In [1]: import numpy as np

In [2]: np.set_printoptions(precision=2, suppress=True, linewidth=120)

In [3]: rnd = lambda a: np.round(a, 2) + 0

In [4]: mat = np.load("layer7.npy")

In [5]: mat
Out[5]: 
array([[-2, -1,  0,  1,  2,  3,  4,  5,  6],
       [ 7,  8,  9, 10, 11, 12, 13, 14, 15],
       [16, 17, 18, 19, 20, 21, 22, 23, 24],
       [25, 26, 27, 28, 29, 30, 31, 32, 33],
       [34, 35, 36, 37, 38, 39, 40, 41, 42],
       [43, 44, 45, 46, 47, 48, 49, 50, 51],
       [52, 53, 54, 55, 56, 57, 58, 59, 60],
       [61, 62, 63, 64, 65, 66, 67, 68, 69],
       [70, 71, 72, 73, 74, 75, 76, 77, 78]])

In [6]: rng = np.random.default_rng(9661)

In [7]: lab = rng.permutation(9)

In [8]: lab
Out[8]: array([2, 7, 8, 5, 3, 0, 6, 1, 4])

In [9]: A2 = mat[lab][:, lab]

In [10]: rnd(np.sort(np.abs(np.linalg.eigvals(A2))))
Out[10]: array([  0.  ,   0.  ,   0.  ,   0.  ,   0.  ,   0.  ,   0.  ,  13.66, 355.66])

In [11]: A2
Out[11]: 
array([[18, 23, 24, 21, 19, 16, 22, 17, 20],
       [63, 68, 69, 66, 64, 61, 67, 62, 65],
       [72, 77, 78, 75, 73, 70, 76, 71, 74],
       [45, 50, 51, 48, 46, 43, 49, 44, 47],
       [27, 32, 33, 30, 28, 25, 31, 26, 29],
       [ 0,  5,  6,  3,  1, -2,  4, -1,  2],
       [54, 59, 60, 57, 55, 52, 58, 53, 56],
       [ 9, 14, 15, 12, 10,  7, 13,  8, 11],
       [36, 41, 42, 39, 37, 34, 40, 35, 38]])

In [12]: np.trace(A2)
Out[12]: np.int64(342)

In [13]: X = np.loadtxt("data.csv", delimiter=",")

In [14]: X
Out[14]: 
array([[ 0.5 , -1.6 , -0.7 ,  1.  ,  0.6 ,  1.  ],
       [-0.7 , -0.2 ,  0.3 ,  0.2 ,  0.5 , -0.2 ],
       [ 2.8 , -0.5 ,  1.7 , -1.8 ,  0.5 ,  1.  ],
       [ 1.4 , -0.8 , -0.8 , -1.  , -0.7 , -0.4 ],
       [-1.  , -0.3 ,  0.4 , -0.5 ,  0.3 ,  2.2 ],
       [ 1.5 ,  0.  ,  0.2 ,  1.  ,  0.6 ,  0.  ],
       [ 0.6 , -1.2 ,  0.5 ,  0.1 ,  1.4 ,  0.  ],
       [ 1.49,  0.14,  0.2 ,  0.89,  0.54, -0.05],
       [ 0.4 , -0.9 , -0.4 , -1.  ,  0.2 , -0.1 ],
       [-0.2 , -0.6 , -0.5 , -0.5 ,  0.2 ,  1.4 ]])

In [15]: vec = np.array([1, 3, 2, 1, 0, 1])

In [16]: rhs = X @ vec

In [17]: rnd(np.linalg.solve(X.T @ X, X.T @ rhs))
Out[17]: array([1., 3., 2., 1., 0., 1.])

In [18]: rnd(rhs)
Out[18]: array([-3.7 , -0.7 ,  3.9 , -4.  ,  0.6 ,  2.9 , -1.9 ,  3.15, -4.2 , -2.1 ])

In [19]: rhs = rhs + 0.3 * rng.normal(size=10)

In [20]: rnd(rhs)
Out[20]: array([-3.26, -0.29,  3.91, -3.78,  0.75,  2.86, -1.39,  3.88, -4.91, -2.08])

In [21]: beta, *_ = np.linalg.lstsq(X, rhs)

In [22]: rnd(X.T @ (rhs - X @ beta))
Out[22]: array([0., 0., 0., 0., 0., 0.])

In [23]: beta.round()
Out[23]: array([ 1.,  3.,  2.,  1., -0.,  1.])

In [24]: [round(float(np.linalg.norm(np.linalg.solve(X.T @ X + lam * np.eye(6), X.T @ rhs))), 2) for lam in (0, 1, 10, 100)]
Out[24]: [4.08, 3.41, 1.46, 0.23]

In [25]: t = np.radians(67)

In [26]: r_ = np.eye(6)

In [27]: r_[1, 1] = r_[2, 2] = np.cos(t)

In [28]: r_[1, 2], r_[2, 1] = -np.sin(t), np.sin(t)

In [29]: rnd(r_)
Out[29]: 
array([[ 1.  ,  0.  ,  0.  ,  0.  ,  0.  ,  0.  ],
       [ 0.  ,  0.39, -0.92,  0.  ,  0.  ,  0.  ],
       [ 0.  ,  0.92,  0.39,  0.  ,  0.  ,  0.  ],
       [ 0.  ,  0.  ,  0.  ,  1.  ,  0.  ,  0.  ],
       [ 0.  ,  0.  ,  0.  ,  0.  ,  1.  ,  0.  ],
       [ 0.  ,  0.  ,  0.  ,  0.  ,  0.  ,  1.  ]])

In [30]: A2 = X @ r_.T

In [31]: rnd(np.linalg.svd(X, compute_uv=False)), rnd(np.linalg.svd(A2, compute_uv=False))
Out[31]: 
(array([4.57, 3.34, 2.93, 2.42, 1.67, 0.47]),
 array([4.57, 3.34, 2.93, 2.42, 1.67, 0.47]))

In [32]: np.allclose(np.linalg.norm(X, axis=1), np.linalg.norm(A2, axis=1))
Out[32]: True

In [33]: m1 = np.array([[0, 0, 0, 0],
    ...:     [0, 0, 0, 0],
    ...:     [0, 2, 2, 0],
    ...:     [0, 1, 1, 0],
    ...:     [0, 0, 2, 0],
    ...:     [0, 0, 0, 1],
    ...:     [0, 0, 1, 0],
    ...:     [0, 0, 1, 0]])

In [34]: m1
Out[34]: 
array([[0, 0, 0, 0],
       [0, 0, 0, 0],
       [0, 2, 2, 0],
       [0, 1, 1, 0],
       [0, 0, 2, 0],
       [0, 0, 0, 1],
       [0, 0, 1, 0],
       [0, 0, 1, 0]])

In [35]: rnd(np.linalg.norm(m1, "nuc"))
Out[35]: np.float64(6.19)

In [36]: m1[4] @ m1[0]
Out[36]: np.int64(0)

In [37]: rnd(np.linalg.norm(m1, axis=0))
Out[37]: array([0.  , 2.24, 3.32, 1.  ])

In [38]: rnd(np.linalg.norm(m1) ** 2 / np.linalg.norm(m1, 2) ** 2)
Out[38]: np.float64(1.23)

In [39]: np.abs(np.diag(np.linalg.qr(m1)[1])) > 1e-9
Out[39]: array([False,  True,  True,  True])

In [40]: rnd(m1 @ np.linalg.pinv(m1) @ m1)
Out[40]: 
array([[0., 0., 0., 0.],
       [0., 0., 0., 0.],
       [0., 2., 2., 0.],
       [0., 1., 1., 0.],
       [0., 0., 2., 0.],
       [0., 0., 0., 1.],
       [0., 0., 1., 0.],
       [0., 0., 1., 0.]])

In [41]: rnd(np.trace(np.linalg.pinv(m1) @ m1))
Out[41]: np.float64(3.0)

In [42]: np.linalg.cond(m1) > 100
Out[42]: np.True_

In [43]: A = np.array([[0.02, 1.0, 0.0, 1.0],
    ...:     [1.0, 1.02, 0.0, 2.0],
    ...:     [5.0, 3.0, 4.02, 4.0],
    ...:     [0.0, 1.0, 0.0, 1.02]])

In [44]: vec = np.array([0, 1, 0, 0])

In [45]: h = np.maximum(A @ vec, 0)

In [46]: rnd(np.tanh(A @ vec))
Out[46]: array([0.76, 0.77, 1.  , 0.76])

In [47]: np.maximum(A @ vec, 0) - np.maximum(-A @ vec, 0)
Out[47]: array([1.  , 1.02, 3.  , 1.  ])

In [48]: np.maximum(A @ (3 * vec), 0)
Out[48]: array([3.  , 3.06, 9.  , 3.  ])

In [49]: np.flatnonzero(h > 1e-9)
Out[49]: array([0, 1, 2, 3])

In [50]: arr = np.load("sample9.npy")

In [51]: rnd(arr)
Out[51]: 
array([[1.  , 0.  , 0.  , 0.  , 0.  , 0.  , 0.  , 0.  , 0.  , 0.  ],
       [0.  , 0.33, 0.  , 0.  , 0.  , 0.  , 0.  , 0.33, 0.33, 0.  ],
       [0.  , 0.  , 0.33, 0.33, 0.  , 0.  , 0.33, 0.  , 0.  , 0.  ],
       [0.17, 0.17, 0.17, 0.17, 0.  , 0.  , 0.17, 0.17, 0.  , 0.  ],
       [0.  , 0.  , 0.  , 0.25, 0.5 , 0.  , 0.25, 0.  , 0.  , 0.  ],
       [0.17, 0.  , 0.17, 0.  , 0.  , 0.33, 0.  , 0.17, 0.17, 0.  ],
       [0.  , 0.  , 0.  , 0.  , 0.  , 0.  , 0.5 , 0.  , 0.  , 0.5 ],
       [0.  , 0.  , 0.2 , 0.  , 0.  , 0.  , 0.  , 0.4 , 0.2 , 0.2 ],
       [0.  , 0.2 , 0.2 , 0.  , 0.2 , 0.  , 0.2 , 0.  , 0.2 , 0.  ],
       [0.25, 0.  , 0.  , 0.25, 0.  , 0.  , 0.  , 0.  , 0.25, 0.25]])

In [52]: rnd(np.linalg.matrix_power(arr, 100))
Out[52]: 
array([[1., 0., 0., 0., 0., 0., 0., 0., 0., 0.],
       [1., 0., 0., 0., 0., 0., 0., 0., 0., 0.],
       [1., 0., 0., 0., 0., 0., 0., 0., 0., 0.],
       [1., 0., 0., 0., 0., 0., 0., 0., 0., 0.],
       [1., 0., 0., 0., 0., 0., 0., 0., 0., 0.],
       [1., 0., 0., 0., 0., 0., 0., 0., 0., 0.],
       [1., 0., 0., 0., 0., 0., 0., 0., 0., 0.],
       [1., 0., 0., 0., 0., 0., 0., 0., 0., 0.],
       [1., 0., 0., 0., 0., 0., 0., 0., 0., 0.],
       [1., 0., 0., 0., 0., 0., 0., 0., 0., 0.]])

In [53]: arr @ np.ones(10)
Out[53]: array([1., 1., 1., 1., 1., 1., 1., 1., 1., 1.])

In [54]: p = np.eye(10)[7]

In [55]: for _ in range(4):
    ...:     p = p @ arr
    ...:     print(p.round(2))
    ...: 
[0.  0.  0.2 0.  0.  0.  0.  0.4 0.2 0.2]
[0.05 0.04 0.19 0.12 0.04 0.   0.11 0.16 0.17 0.13]
[0.1  0.07 0.15 0.12 0.05 0.   0.18 0.1  0.11 0.12]
[0.15 0.07 0.11 0.11 0.05 0.   0.2  0.08 0.09 0.14]
